$ python3 -q
>>> import numpy as np
>>> from numpy import linalg as LA
>>> np.set_printoptions(precision=1, suppress=True, linewidth=200)
>>> def rd(a):
...     return np.round(a, 1) + 0
... 
>>> arr = np.loadtxt("x.csv", delimiter=",")
>>> arr
array([[ 1.8,  2.4,  0.9, -0.1, -0.1,  1.5],
       [ 1.5,  2.2,  1.1,  0.6, -0.6,  1. ],
       [ 2.7,  2. ,  1.2, -0.5,  0.2,  1.1],
       [ 2.5,  1.7,  1.3,  0.2, -0.1,  0.9],
       [ 2. ,  1.4,  1.2,  0.2,  0.4,  0.9],
       [ 1.5,  1.9,  1.4, -0.1,  0.3,  1.4],
       [ 1.9,  1.9,  1.2,  0.2,  0.1,  1.4],
       [ 1.9,  2.6,  0.9, -0.4, -0.4,  0.7],
       [ 2.3,  2. ,  1.4,  0.1, -0.1,  1.1],
       [ 2.2,  2.1,  1.2,  0.1, -0.6,  0.7],
       [ 1.7,  2.2,  0.8,  0.1, -0.1,  1.5],
       [ 2. ,  1.6,  1. , -0.4,  0. ,  0.9],
       [ 1.8,  2. ,  1.3, -0.3,  0.6,  0.9],
       [ 2.5,  0. ,  1.9,  0.6,  1.2,  1.1],
       [ 2.5,  0.2,  2.1,  0.6,  1.1,  0.8],
       [ 1.9, -0.1,  1.6,  0.9,  0.8,  1.2],
       [ 1.6,  0.2,  1.6,  0.8,  0.8,  1.1],
       [ 2. ,  0.7,  2.3,  1.2,  1.1,  0.8],
       [ 1.9,  0.4,  2.1,  1.1,  0.8,  0.4],
       [ 2.3,  0.5,  2. ,  0.9,  0.9,  1.1],
       [ 2. ,  0.2,  1.7,  0.8,  0.4,  1.4],
       [ 2.1, -0.3,  2.6,  1. ,  1.1,  0.2],
       [ 2. , -0.3,  1.8,  1. ,  0.6,  0.8],
       [ 2.1,  0.8,  1.9,  0.9,  0.1,  0.6],
       [ 1.8, -0.3,  1.8,  1. ,  1.5,  1. ],
       [ 1.9,  0.1,  1.8,  0.7,  0.2,  0.4]])
>>> theta = np.radians(72)
>>> r_ = np.eye(6)
>>> r_[4, 4] = r_[3, 3] = np.cos(theta)
>>> r_[4, 3], r_[3, 4] = -np.sin(theta), np.sin(theta)
>>> rd(r_)
array([[ 1. ,  0. ,  0. ,  0. ,  0. ,  0. ],
       [ 0. ,  1. ,  0. ,  0. ,  0. ,  0. ],
       [ 0. ,  0. ,  1. ,  0. ,  0. ,  0. ],
       [ 0. ,  0. ,  0. ,  0.3,  1. ,  0. ],
       [ 0. ,  0. ,  0. , -1. ,  0.3,  0. ],
       [ 0. ,  0. ,  0. ,  0. ,  0. ,  1. ]])
>>> out = arr @ r_.T
>>> rd(np.abs(out - arr).max(axis=0))
array([0., 0., 0., 1., 2., 0.])
>>> rd(LA.det(r_)), rd(np.trace(r_))
(np.float64(1.0), np.float64(4.6))
>>> np.allclose(arr @ arr.T, out @ out.T)
True
>>> K = np.loadtxt("m.csv", delimiter=",")
>>> rd(K)
array([[-0.4, -0.4,  1.1,  1.9, -0.3, -0.2, -0.1,  0.1, -1.8, -0.6, -1.4,  1.3,  0.4,  1.5, -1.1],
       [-0.7, -0.5,  1.7,  0.9, -0.2, -0.1,  0.4, -0.6, -0.3,  2. ,  0.7, -2.2,  1. ,  0.6,  0.7],
       [-1.2, -0.4, -0.8,  0.1, -0.1,  0.2,  2.9, -0.1,  0.2,  0.4, -1.8, -0.4, -1.2, -0.2,  0.4],
       [-0.9, -0.9, -0.6, -1.6,  0.6, -1.2,  0.7,  1.5, -0.1,  0.1,  0.8,  0.7,  1.3,  2. ,  0.5],
       [-0.3,  0.6, -0.5,  0.1, -0.6, -1.3,  0. ,  0.9, -2.2, -1.7,  0.3, -1.8, -0.1, -0.9,  0.7],
       [ 2.1,  0.2, -0.1,  1. ,  2.3, -1.5,  0.9,  0.3,  0.5,  0. , -0.7, -0.5,  0.8, -0.3, -0.5],
       [ 0.1,  0.9, -1.9,  1.6, -0.7,  1. ,  0.4,  0.6,  0.8, -0.4,  1.1, -1.1,  0.2,  1.5, -1.2],
       [ 1. ,  2. ,  1.3, -1. , -0.2,  0.8,  0.7, -0.6,  0.3, -1.3, -0.8, -0.4,  0.1,  1.7,  1.2],
       [ 0.7,  0.9,  0.6,  0. , -0.4,  1.4,  1.7,  1.4, -1.1,  0.7,  1.1,  1.2,  1. , -1.3, -0.1],
       [-0.2, -1.8,  1.1, -0.2, -0.6,  0.5,  0.7,  0.1,  1.4, -2.2,  0. , -0.5,  1.5, -0.8, -0.8],
       [-1. ,  1.4, -0.3, -0.2, -0.5,  0. , -1.1,  1.3,  0.8,  0.8, -2.1, -0.4,  1.8, -0.7, -0.2],
       [-0.2,  1. ,  1.4,  0.3, -1.5, -2.2,  0.5,  0.7,  1.4,  0.1,  0.7,  0.5, -1.2, -0.1, -0.8],
       [-0.1, -0.5,  1.2,  0. ,  1.3,  1.2, -0.6,  2.6,  0.2, -0.1, -0.2, -0.8, -1.8,  0.3,  0. ],
       [-2.4,  1.4,  0.4,  0.5,  2.2,  0.1,  0.2, -0.8,  0.3, -0.9,  0.9,  0.4,  0.2, -0.4, -0.2],
       [ 0. , -0.4, -0.3,  2. , -0.2,  0. , -0.2,  0.6,  1. , -0.5,  0.2,  1. ,  0.2, -0.2,  3. ]])
>>> W = np.array([[-1, 1],
...     [0, 1],
...     [-2, -3],
...     [-2, 1],
...     [-3, 3],
...     [-4, -4],
...     [5, 0],
...     [3, 4],
...     [4, 4],
...     [2, 4],
...     [3, 5],
...     [-5, -5],
...     [0, -3],
...     [0, 3],
...     [-3, 3]])
>>> beta = np.array([-2, 2])
>>> hid = np.maximum(K @ W + beta, 0)
>>> rd((hid > 0).mean(axis=0))
array([0.6, 0.7])
>>> LA.matrix_rank(hid)
np.int64(2)
>>> cent = np.array([[-1, 1, -2], [-2, 1, 2]])
>>> (hid @ cent).round(6).argmax(axis=1)
array([0, 1, 1, 1, 1, 2, 1, 0, 0, 1, 1, 1, 2, 2, 2])
